>>> import numpy as np
>>> from numpy import linalg as LA
>>> np.set_printoptions(precision=2, suppress=True, linewidth=140, legacy="1.25")
>>> def rd(a):
...     return np.round(a, 2) + 0
... 
>>> A = np.load("dump.npy")
>>> A
array([[3, 0, 0, 0, 0, 0],
       [0, 0, 0, 0, 0, 0],
       [0, 0, 2, 2, 0, 2],
       [0, 0, 2, 1, 0, 2],
       [0, 0, 0, 0, 2, 0],
       [0, 0, 1, 1, 0, 0]])
>>> blk = np.stack([A, -2 * A, A[::-1]])
>>> rd(LA.det(blk))
array([0., 0., 0.])
>>> LA.matrix_rank(blk.reshape(3, -1))
2
>>> LA.matrix_rank(blk)
array([5, 5, 5])
>>> rd(np.trace(LA.pinv(A) @ A))
5.0
>>> np.abs(np.diag(LA.qr(A)[1])) > 1e-9
array([ True, False,  True,  True,  True,  True])
>>> B = np.array([[-2, 8, 1, 6, 5, -2], [6, 2, -1, 6, -4, 1], [-6, 1, 6, -2, -1, 4]])
>>> M = B.T @ B
>>> M
array([[ 76, -10, -44,  36, -28, -14],
       [-10,  69,  12,  58,  31, -10],
       [-44,  12,  38, -12,   3,  21],
       [ 36,  58, -12,  76,   8, -14],
       [-28,  31,   3,   8,  42, -18],
       [-14, -10,  21, -14, -18,  21]])
>>> vals, V = LA.eigh(M)
>>> x0 = np.array([3, -1, 1, -3, -2, 2])
>>> (np.sign(V[:, -1].round(6)) == np.sign(V[0, -1].round(6))).astype(int)
array([1, 1, 0, 1, 1, 0])
>>> x0 @ M @ x0
2083
>>> rd(LA.eigvalsh(M[1:, 1:]))
array([  0.  ,   0.  ,  46.25,  57.5 , 142.25])
>>> r = LA.matrix_rank(M)
>>> r
3
>>> null = LA.svd(M)[2][r:].T
>>> np.allclose(M @ null, 0)
True
>>> null.shape
(6, 3)
>>> LA.matrix_rank(M.T @ M), LA.matrix_rank(M @ M.T)
(3, 3)
>>> vals, V = LA.eigh(M)
>>> rd(LA.eigvalsh(M + 2 * np.eye(6)))
array([  2.  ,   2.  ,   2.  ,  50.08, 127.72, 150.2 ])
>>> rd(vals)
array([  0.  ,   0.  ,   0.  ,  48.08, 125.72, 148.2 ])
>>> rd(np.abs(V[:, -1]))
array([0.41, 0.5 , 0.22, 0.69, 0.12, 0.21])
>>> np.abs(V[:, -1]).round(6).argmax()
3
>>> rd(LA.eigvalsh(M @ M))
array([    0.  ,     0.  ,     0.  ,  2311.95, 15804.98, 21963.07])
>>> rd(vals.sum()), np.trace(M)
(322.0, 322)
>>> (vals > 1e-8).sum(), (vals < -1e-8).sum()
(3, 0)
>>> rd(LA.svd(M, compute_uv=False))
array([148.2 , 125.72,  48.08,   0.  ,   0.  ,   0.  ])
>>> arr = np.load("run5.npy")
>>> arr
array([[4., 1., 0., 0., 0., 0., 0., 0., 0.],
       [0., 4., 1., 0., 0., 0., 0., 0., 0.],
       [0., 0., 4., 1., 0., 0., 0., 0., 0.],
       [0., 0., 0., 4., 1., 0., 0., 0., 0.],
       [0., 0., 0., 0., 4., 1., 0., 0., 0.],
       [0., 0., 0., 0., 0., 4., 1., 0., 0.],
       [0., 0., 0., 0., 0., 0., 4., 1., 0.],
       [0., 0., 0., 0., 0., 0., 0., 4., 1.],
       [0., 0., 0., 0., 0., 0., 0., 0., 4.]])
>>> np.prod(np.diag(arr)), rd(LA.det(arr))
(262144.0, 262144.0)
>>> arr @ arr
array([[16.,  8.,  1.,  0.,  0.,  0.,  0.,  0.,  0.],
       [ 0., 16.,  8.,  1.,  0.,  0.,  0.,  0.,  0.],
       [ 0.,  0., 16.,  8.,  1.,  0.,  0.,  0.,  0.],
       [ 0.,  0.,  0., 16.,  8.,  1.,  0.,  0.,  0.],
       [ 0.,  0.,  0.,  0., 16.,  8.,  1.,  0.,  0.],
       [ 0.,  0.,  0.,  0.,  0., 16.,  8.,  1.,  0.],
       [ 0.,  0.,  0.,  0.,  0.,  0., 16.,  8.,  1.],
       [ 0.,  0.,  0.,  0.,  0.,  0.,  0., 16.,  8.],
       [ 0.,  0.,  0.,  0.,  0.,  0.,  0.,  0., 16.]])
>>> [int(LA.matrix_rank(LA.matrix_power(arr, p))) for p in range(1, 10)]
[9, 9, 9, 9, 9, 9, 9, 9, 9]
>>> LA.matrix_rank(arr - arr[0, 0] * np.eye(9))
8
>>> arr[1] @ arr[8]
0.0
>>> rd(LA.norm(arr[1] - arr[8]))
5.74
>>> rd(LA.norm(arr, 1)), rd(LA.norm(arr, np.inf))
(5.0, 5.0)
>>> LA.norm(arr, axis=1).argmax()
0
>>> rd(LA.norm(arr) ** 2 / LA.norm(arr, 2) ** 2)
6.18
>>> rd(LA.norm(arr, 2))
4.96
>>> rd(LA.norm(arr, "nuc"))
36.5
>>> B = arr / np.sqrt((arr ** 2).mean(axis=1, keepdims=True))
>>> rd(LA.norm(B, axis=1))
array([3., 3., 3., 3., 3., 3., 3., 3., 3.])
>>> rng = np.random.default_rng(705)
>>> B = arr + rng.integers(-2, 3, (9, 6)) @ rng.integers(-2, 3, (6, 9))
>>> B
array([[ 6., -3., -4., -3.,  5., -3.,  3., -3., -4.],
       [ 3.,  6.,  2.,  5., -5.,  7.,  7.,  1.,  7.],
       [ 8., -2.,  3., -2., -7.,  3.,  1., -5., 16.],
       [ 2.,  6.,  3.,  6., 10.,  1.,  8.,  1., -8.],
       [ 4.,  6.,  9.,  4., -1.,  8.,  2., -1.,  6.],
       [-3.,  1.,  1., -1.,  2.,  1., -5.,  2., -2.],
       [ 4., -2., -1., -7., -3., -3., -1., -4.,  8.],
       [ 1.,  0.,  5.,  2., -5.,  3., -4.,  3.,  6.],
       [-3., -2., -2., -1., -9.,  0., -6.,  1., 11.]])
>>> np.abs(B - arr).sum(axis=1)
array([31., 38., 46., 40., 44., 21., 38., 26., 31.])
>>> B - arr
array([[ 2., -4., -4., -3.,  5., -3.,  3., -3., -4.],
       [ 3.,  2.,  1.,  5., -5.,  7.,  7.,  1.,  7.],
       [ 8., -2., -1., -3., -7.,  3.,  1., -5., 16.],
       [ 2.,  6.,  3.,  2.,  9.,  1.,  8.,  1., -8.],
       [ 4.,  6.,  9.,  4., -5.,  7.,  2., -1.,  6.],
       [-3.,  1.,  1., -1.,  2., -3., -6.,  2., -2.],
       [ 4., -2., -1., -7., -3., -3., -5., -5.,  8.],
       [ 1.,  0.,  5.,  2., -5.,  3., -4., -1.,  5.],
       [-3., -2., -2., -1., -9.,  0., -6.,  1.,  7.]])
>>> LA.matrix_rank(B - arr, tol=1e-8)
6
